$ python3 -q
>>> import numpy as np
>>> from numpy import linalg as LA
>>> np.set_printoptions(precision=3, suppress=True, linewidth=160)
>>> A = np.load("sample4.npy")
>>> A
array([[ 1. , -0.7,  1.3],
       [ 0. , -0.1,  0.6],
       [-0.9,  0.3,  0.2],
       [-0.8, -1.9, -0.6],
       [-0.2, -0.8, -0.4],
       [-0.1, -1.2, -0.2],
       [-0.2, -1.3,  0.1],
       [-0.1, -0.1,  1.3],
       [ 1.8, -0.4,  0. ]])
>>> Uu, s, Vt = LA.svd(A, full_matrices=False)
>>> np.allclose(Uu * s @ Vt, A)
True
>>> print(np.round(Uu.T @ Uu, 3) + 0)
[[1. 0. 0.]
 [0. 1. 0.]
 [0. 0. 1.]]
>>> Uu.shape, s.shape, Vt.shape
((9, 3), (3,), (3, 3))
>>> print(np.abs(Vt[0]))
[0.274 0.934 0.228]
>>> X = np.loadtxt("dump.csv", delimiter=",")
>>> print(X)
[[ 1.  1. -1.  1. -2.  0.  0.  1.]
 [-3. -3.  2. -2.  1.  1.  1.  3.]
 [ 3.  1.  3.  1. -1. -1.  3.  1.]
 [ 0.  1.  0.  0. -2.  0.  1. -1.]
 [-2. -3. -2. -2.  2.  0.  0.  2.]
 [-2.  3. -3.  3.  2. -3. -1. -3.]
 [ 1. -1.  3.  1. -1.  0.  1. -1.]
 [ 2.  3. -1. -1. -2.  1.  0.  1.]]
>>> rng = np.random.default_rng(910)
>>> idx = rng.permutation(8)
>>> idx
array([4, 5, 0, 3, 1, 7, 2, 6])
>>> A2 = X[idx][:, idx]
>>> np.trace(A2)
np.float64(2.0)
>>> np.sort(np.abs(LA.eigvals(A2)))
array([0.059, 2.398, 2.449, 2.449, 3.032, 3.032, 5.019, 6.797])
>>> u, r1 = X[7], X[5]
>>> u @ r1
np.float64(-5.0)
>>> pr = (u @ r1) / (u @ u) * u
>>> r1 - pr
array([-1.524,  3.714, -3.238,  2.762,  1.524, -2.762, -1.   , -2.762])
